$ python3 -q
>>> import numpy as np
>>> np.set_printoptions(suppress=True, linewidth=200)
>>> W2 = np.array([[3, 7, 5, 1, 1], [1, 9, 4, 7, 2], [1, 0, 2, 2, 4]])
>>> rng = np.random.default_rng(939)
>>> K = rng.normal(size=(12, 3)) @ W2 + np.array([5, 5, -1, 1, -3])
>>> K.round(1)
array([[ -0.3,  -2.1, -10.7,  -5. , -13.6],
       [  1.7,  -1.4,  -8.3,  -6.6, -12.1],
       [  6.6,   8.3,   2.7,   5.3,   1.8],
       [  5.7,   0.3,  -2.7,  -7.2,  -6.6],
       [  6.9,  15.4,   4.5,   8.4,   0.1],
       [  1.3,  -2.1,  -7.8,  -3.1,  -8.4],
       [ -1.5,  -6.8, -11.5,  -1. ,  -7.7],
       [  9.1,  33.6,  11.5,  18.2,  -0.4],
       [  2. ,  -5.4,  -6.5,  -1. ,  -2.3],
       [  4.3,   9.3,  -2.1,  -0.3,  -9.2],
       [  4.8,   7.7,  -2.5,  -3.6, -10.5],
       [ 12.8,  17.7,  12.6,   7.2,   7.8]])
>>> W2 = K[[1, 6]].astype(float)
>>> for _ in range(5):
...     lab = np.linalg.norm(K[:, None] - W2, axis=-1).argmin(axis=1)
...     W2 = np.array([K[lab == j].mean(axis=0) for j in range(2)])
... 
>>> lab
array([1, 1, 0, 1, 0, 1, 1, 0, 1, 1, 1, 0])
>>> np.round(W2[1] - W2[0], 1)
array([ -6.6, -18.8, -14.4, -13.2, -11.1])
>>> np.bincount(lab)
array([4, 8])
>>> theta = rng.uniform(0, 2 * np.pi, 39)
>>> O, _ = np.linalg.qr(np.array([[0.3, -1.1],
...     [-0.7, 0.6],
...     [-0.2, 0.1],
...     [0.0, 0.2],
...     [-1.4, -0.5],
...     [0.6, 0.0],
...     [-1.2, 0.7]]))
>>> F = 3 * np.c_[np.cos(theta), np.sin(theta)] @ O.T
>>> F.round(1) + 0
array([[-1. ,  1.2,  0.3,  0.1,  1.5, -0.7,  1.9],
       [ 2.1, -1.3, -0.2, -0.4,  0.5,  0.2, -1.6],
       [ 0.3, -0.9, -0.3,  0. , -2.1,  0.9, -1.7],
       [ 0.9, -1.2, -0.3, -0.1, -1.6,  0.8, -1.9],
       [-2.1,  1.2,  0.2,  0.4, -0.8, -0.1,  1.4],
       [-1.4,  1.3,  0.3,  0.2,  1. , -0.6,  1.9],
       [ 0.2,  0.7,  0.2, -0.1,  2.4, -0.9,  1.4],
       [-0.7,  1.1,  0.3,  0.1,  1.8, -0.8,  1.8],
       [-1.8,  0.5,  0. ,  0.4, -2.3,  0.6,  0.2],
       [ 2.1, -1.2, -0.2, -0.4,  0.9,  0. , -1.4],
       [-1.9,  0.6,  0. ,  0.4, -2.1,  0.5,  0.4],
       [-1.9,  0.6,  0. ,  0.4, -2.1,  0.5,  0.4],
       [ 1. ,  0.2,  0.1, -0.3,  2.6, -0.8,  0.8],
       [ 0.8,  0.4,  0.2, -0.2,  2.6, -0.9,  1. ],
       [-0.7,  1.1,  0.3,  0. ,  1.8, -0.8,  1.8],
       [ 1. , -1.2, -0.3, -0.1, -1.4,  0.7, -1.9],
       [-1.8,  0.5,  0. ,  0.4, -2.2,  0.5,  0.3],
       [ 2.2, -1.1, -0.2, -0.4,  1.1,  0. , -1.3],
       [-1.5,  1.3,  0.3,  0.2,  0.9, -0.6,  1.9],
       [ 0.3, -0.9, -0.3,  0. , -2.1,  0.9, -1.7],
       [ 2. , -1.3, -0.3, -0.3,  0.3,  0.2, -1.7],
       [ 2.1, -0.9, -0.1, -0.4,  1.6, -0.2, -0.9],
       [-0.9, -0.3, -0.2,  0.2, -2.6,  0.8, -0.9],
       [-0.5,  1. ,  0.3,  0. ,  2. , -0.9,  1.7],
       [ 0.2, -0.9, -0.3,  0. , -2.2,  0.9, -1.6],
       [-2.1,  1. ,  0.2,  0.4, -1.4,  0.2,  1.1],
       [-2.2,  1.1,  0.2,  0.4, -1.3,  0.1,  1.2],
       [-0.5, -0.5, -0.2,  0.2, -2.5,  0.9, -1.2],
       [-2. ,  1.3,  0.3,  0.3, -0.3, -0.3,  1.7],
       [ 0.4,  0.6,  0.2, -0.2,  2.5, -0.9,  1.2],
       [ 1.9, -1.4, -0.3, -0.3, -0.2,  0.4, -1.8],
       [-1.3,  0. , -0.1,  0.3, -2.5,  0.8, -0.5],
       [ 1.9, -1.3, -0.3, -0.3,  0. ,  0.3, -1.8],
       [-1. , -0.2, -0.1,  0.3, -2.6,  0.8, -0.7],
       [-2.1,  1.2,  0.2,  0.4, -0.7, -0.1,  1.5],
       [ 1.8, -0.5,  0. , -0.4,  2.2, -0.5, -0.3],
       [ 0.9, -1.2, -0.3, -0.1, -1.6,  0.8, -1.9],
       [-1.4,  0.1, -0.1,  0.3, -2.5,  0.7, -0.3],
       [-1.5,  0.2, -0.1,  0.3, -2.5,  0.7, -0.3]])
>>> Ac = F - F.mean(axis=0)
>>> Uu, s, Vh = np.linalg.svd(Ac, full_matrices=False)
>>> round((s ** 2).sum() ** 2 / (s ** 4).sum(), 1)
np.float64(2.0)
>>> np.round(s ** 2 / (s ** 2).sum(), 1) + 0
array([0.5, 0.5, 0. , 0. , 0. , 0. , 0. ])
>>> s.round(1) + 0
array([13.4, 12.9,  0. ,  0. ,  0. ,  0. ,  0. ])
>>> np.linalg.matrix_rank(Ac)
np.int64(2)
>>> np.round(Ac.mean(axis=0), 1) + 0
array([0., 0., 0., 0., 0., 0., 0.])
>>> np.round(Vh[0] * np.sign(Vh[0, np.abs(Vh[0]).argmax()]), 1) + 0
array([-0.2,  0.4,  0.1,  0. ,  0.6, -0.3,  0.6])
>>> np.abs(Vh[0]).argmax()
np.int64(4)
>>> np.unique(F.round(6), axis=0).shape
(39, 7)
>>> np.allclose(F[:-1].T @ np.linalg.lstsq(F[:-1].T, F[-1])[0], F[-1])
True
>>> round(np.trace(np.linalg.pinv(F) @ F), 1)
np.float64(2.0)
>>> np.abs(np.diag(np.linalg.qr(F)[1])) > 1e-9
array([ True,  True, False, False, False, False, False])
>>> np.linalg.lstsq(F[:-1].T, F[-1])[2]
np.int32(2)
>>> Uu, s, Vh = np.linalg.svd(F)
>>> np.argmax(s[:-1] / (s[1:] + 1e-6)) + 1
np.int64(2)
>>> other = Uu[:, :2] @ np.diag(s[:2]) @ Vh[:2]
>>> np.round(np.abs(F - other).max(), 1)
np.float64(0.0)
>>> round(float(np.linalg.norm(F - other) / np.linalg.norm(F)), 1)
0.0
>>> np.linalg.matrix_rank(other)
np.int64(2)
>>> np.round(np.linalg.norm(F - other, 2), 1), round(s[2], 1)
(np.float64(0.0), np.float64(0.0))
>>> rk = np.linalg.matrix_rank(F)
>>> rk
np.int64(2)
>>> null = np.linalg.svd(F)[2][rk:].T
>>> [int(np.linalg.matrix_rank(np.delete(F, i, axis=0))) for i in range(39)]
[2, 2, 2, 2, 2, 2, 2, 2, 2, 2, 2, 2, 2, 2, 2, 2, 2, 2, 2, 2, 2, 2, 2, 2, 2, 2, 2, 2, 2, 2, 2, 2, 2, 2, 2, 2, 2, 2, 2]
>>> [int(np.linalg.matrix_rank(F[:, :j + 1])) for j in range(7)]
[1, 2, 2, 2, 2, 2, 2]
>>> null.shape
(7, 5)
>>> [int(np.linalg.matrix_rank(F[:i])) for i in range(1, len(F) + 1)]
[1, 2, 2, 2, 2, 2, 2, 2, 2, 2, 2, 2, 2, 2, 2, 2, 2, 2, 2, 2, 2, 2, 2, 2, 2, 2, 2, 2, 2, 2, 2, 2, 2, 2, 2, 2, 2, 2, 2]
>>> vec = np.array([2, -5, -1, 5, 1])
>>> h1 = np.maximum(K @ vec, 0)
>>> np.flatnonzero(h1 > 1e-9)
array([6, 8])
>>> np.round(K * (h1 > 1e-9)[:, None], 1)
array([[ -0. ,  -0. ,  -0. ,  -0. ,  -0. ],
       [  0. ,  -0. ,  -0. ,  -0. ,  -0. ],
       [  0. ,   0. ,   0. ,   0. ,   0. ],
       [  0. ,   0. ,  -0. ,  -0. ,  -0. ],
       [  0. ,   0. ,   0. ,   0. ,   0. ],
       [  0. ,  -0. ,  -0. ,  -0. ,  -0. ],
       [ -1.5,  -6.8, -11.5,  -1. ,  -7.7],
       [  0. ,   0. ,   0. ,   0. ,  -0. ],
       [  2. ,  -5.4,  -6.5,  -1. ,  -2.3],
       [  0. ,   0. ,  -0. ,  -0. ,  -0. ],
       [  0. ,   0. ,  -0. ,  -0. ,  -0. ],
       [  0. ,   0. ,   0. ,   0. ,   0. ]])
>>> np.round(K.T @ h1, 1)
array([  16. , -369.3, -545.2,  -58.4, -299.5])
>>> np.round(np.maximum(K @ vec, 0) - np.maximum(-K @ vec, 0), 1)
array([-18.3, -26.5,  -2.7, -30. , -25.5,  -2.9,  30.1, -70.8,  30.4, -46.5, -54.9, -31.9])
